$ ipython --no-banner

In [1]: import numpy as np

In [2]: np.set_printoptions(suppress=True, linewidth=160)

In [3]: X = np.load("x.npy")

In [4]: print(X)
[[ 3.  0.  0.]
 [-3.  1.  0.]
 [ 0.  0.  5.]]

In [5]: print(X @ X)
[[  9.   0.   0.]
 [-12.   1.   0.]
 [  0.   0.  25.]]

In [6]: print(np.round(np.linalg.matrix_power(X - np.diag(np.diag(X)), 3), 1))
[[0. 0. 0.]
 [0. 0. 0.]
 [0. 0. 0.]]

In [7]: print([int(np.linalg.matrix_rank(np.linalg.matrix_power(X, p))) for p in range(1, 4)])
[3, 3, 3]

In [8]: q = X.astype(float).copy()

In [9]: for j in range(3):
   ...:     q[:, j] -= q[:, :j] @ (q[:, :j].T @ q[:, j])
   ...:     q[:, j] /= np.linalg.norm(q[:, j])
   ...: 

In [10]: print(np.round(q.T @ X, 1) + 0)
[[ 4.2 -0.7  0. ]
 [ 0.   0.7  0. ]
 [ 0.   0.   5. ]]

In [11]: print(q.round(1))
[[ 0.7  0.7  0. ]
 [-0.7  0.7  0. ]
 [ 0.   0.   1. ]]

In [12]: ev, vecs = np.linalg.eig(X)

In [13]: print(ev)
[1. 3. 5.]

In [14]: G = X.T @ X

In [15]: print(np.round(np.linalg.eigvalsh(G)[::-1], 1))
[25.  18.5  0.5]

In [16]: print((X @ X.T).shape)
(3, 3)

In [17]: print(np.diag(G))
[18.  1. 25.]

In [18]: print(np.round(np.linalg.svd(X, compute_uv=False) ** 2, 1))
[25.  18.5  0.5]

In [19]: print(np.linalg.matrix_rank(G))
3

In [20]: F = np.array([[2, 1, 3, 1], [1, 2, 1, 3], [3, 1, 2, 1], [1, 3, 1, 2]])

In [21]: print(F)
[[2 1 3 1]
 [1 2 1 3]
 [3 1 2 1]
 [1 3 1 2]]

In [22]: x = np.array([0, -1, -1, 1])

In [23]: print(np.linalg.norm(F @ x) <= np.linalg.norm(F, 2) * np.linalg.norm(x) + 1e-9)
True

In [24]: print(F @ np.eye(4)[0])
[2. 1. 3. 1.]

In [25]: print(F @ x)
[-3  0 -2 -2]

In [26]: print((F * x).sum(axis=1))
[-3  0 -2 -2]

In [27]: print(F * x)
[[ 0 -1 -3  1]
 [ 0 -2 -1  3]
 [ 0 -1 -2  1]
 [ 0 -3 -1  2]]

In [28]: print(np.all(np.linalg.eigvalsh(F) > 0))
False

In [29]: np.linalg.cholesky(F)
LinAlgError: Matrix is not positive definite


In [30]: print(round(float(np.linalg.eigvalsh(F).min()), 1))
-1.0

In [31]: ev, vecs = np.linalg.eig(F)

In [32]: print(np.round(np.sort(np.linalg.eigvals(F.T)), 1))
[-1. -1.  3.  7.]

In [33]: print(F - F[0])
[[ 0  0  0  0]
 [-1  1 -2  2]
 [ 1  0 -1  0]
 [-1  2 -2  1]]

In [34]: print(np.unravel_index(np.abs(F).argmax(), F.shape))
(np.int64(0), np.int64(2))

In [35]: F[:, 4]
IndexError: index 4 is out of bounds for axis 1 with size 4


In [36]: np.zeros(4, 4)
TypeError: Cannot interpret '4' as a data type


In [37]: print(np.linalg.matrix_rank(F))
4

In [38]: print(np.abs(F).max())
3

In [39]: print(np.count_nonzero(F))
16

In [40]: print(np.round(np.linalg.svd(F, compute_uv=False), 1))
[7. 3. 1. 1.]

In [41]: print(F.sum(axis=0))
[7 7 7 7]

In [42]: print(F.sum(axis=1))
[7 7 7 7]

In [43]: out = X[0, 0] * X[1:] - np.outer(X[1:, 0], X[0])

In [44]: print(out)
[[ 0.  3.  0.]
 [ 0.  0. 15.]]

In [45]: print(np.linalg.matrix_rank(out), np.linalg.matrix_rank(X))
2 3

In [46]: K = np.load("out2.npy")

In [47]: print(K)
[[ 4 -2 -6]
 [-2  1  3]
 [ 4 -2 -6]
 [-2  1  3]
 [ 0  0  0]]

In [48]: print(np.abs(np.diag(np.linalg.qr(K)[1])) > 1e-9)
[ True False False]

In [49]: print(round(np.trace(np.linalg.pinv(K) @ K), 1))
1.0

In [50]: print(np.allclose(K[:-1].T @ np.linalg.lstsq(K[:-1].T, K[-1])[0], K[-1]))
True

In [51]: Uu, sig, vt = np.linalg.svd(K)

In [52]: print(np.argmax(sig[:-1] / (sig[1:] + 1e-6)) + 1)
1

In [53]: print(sig.round(1) + 0)
[11.8  0.   0. ]

In [54]: out = Uu[:, :1] @ np.diag(sig[:1]) @ vt[:1]

In [55]: print(np.linalg.matrix_rank(out))
1

In [56]: print(np.round(np.linalg.norm(K - out, 2), 1), round(float(sig[1]), 1))
0.0 0.0

In [57]: print(np.linalg.matrix_rank(K, rtol=0.05))
1

In [58]: def softmax(z):
    ...:     e = np.exp(z - z.max(axis=-1, keepdims=True))
    ...:     return e / e.sum(axis=-1, keepdims=True)
    ...: 

In [59]: print(np.round(softmax(K[2]), 1) + 0)
[1. 0. 0.]

In [60]: print(np.round(softmax(10 * K[2]), 1) + 0)
[1. 0. 0.]

In [61]: att = K @ K.T / np.sqrt(3)

In [62]: print(softmax(att).round(6).argmax(axis=1))
[0 1 0 1 0]

In [63]: print(np.round(softmax(att)[2] @ K, 1))
[ 4. -2. -6.]

In [64]: rng = np.random.default_rng(32446)

In [65]: out = K + rng.integers(-2, 3, (5, 1)) @ rng.integers(-2, 3, (1, 3))

In [66]: print(out)
[[  6   0  -4]
 [  2   5   7]
 [  0  -6 -10]
 [  0   3   5]
 [  4   4   4]]

In [67]: print(out - K)
[[ 2  2  2]
 [ 4  4  4]
 [-4 -4 -4]
 [ 2  2  2]
 [ 4  4  4]]

In [68]: t3 = np.stack([K, 5 * K, K[::-1]])

In [69]: print(np.linalg.matrix_rank(t3.reshape(3, -1)))
2

In [70]: print((t3 @ K.T).shape)
(3, 5, 5)

In [71]: print(np.linalg.matrix_rank(t3))
[1 1 1]

In [72]: A = np.load("run2.npy")

In [73]: print(A)
[[14 45 44 75  0]
 [13 40 39 66  0]
 [ 0  0  0  0 13]
 [ 7 10  9 12  3]
 [ 4  0  0  0  6]
 [ 7 10  9 12  3]
 [15 50 49 84  0]
 [15 50 49 84  0]
 [ 3  0  0  0  7]
 [15 50 49 84  0]]

In [74]: d = np.linalg.norm(A[:, None] - A[None], axis=-1)

In [75]: print((d + 1e9 * np.eye(10)).round(6).argmin(axis=1))
[1 0 8 5 8 3 7 6 4 6]

In [76]: print(d.shape)
(10, 10)

In [77]: print(np.round(np.linalg.norm(A - A.mean(axis=0), axis=1), 1))
[43.5 32.  56.5 37.1 55.1 37.1 54.9 54.9 55.3 54.9]

In [78]: print(d[2].round(1))
[ 99.8  88.4   0.   21.8   8.1  21.8 111.1 111.1   6.7 111.1]

In [79]: print(np.unravel_index(d.round(6).argmax(), d.shape))
(np.int64(2), np.int64(6))

In [80]: print(d[2].round(6).argsort(kind="stable")[:4])
[2 8 4 3]

In [81]: print(d[:5, :5].round(1))
[[ 0.  11.5 99.8 80.5 98.6]
 [11.5  0.  88.4 69.  87.1]
 [99.8 88.4  0.  21.8  8.1]
 [80.5 69.  21.8  0.  18.5]
 [98.6 87.1  8.1 18.5  0. ]]
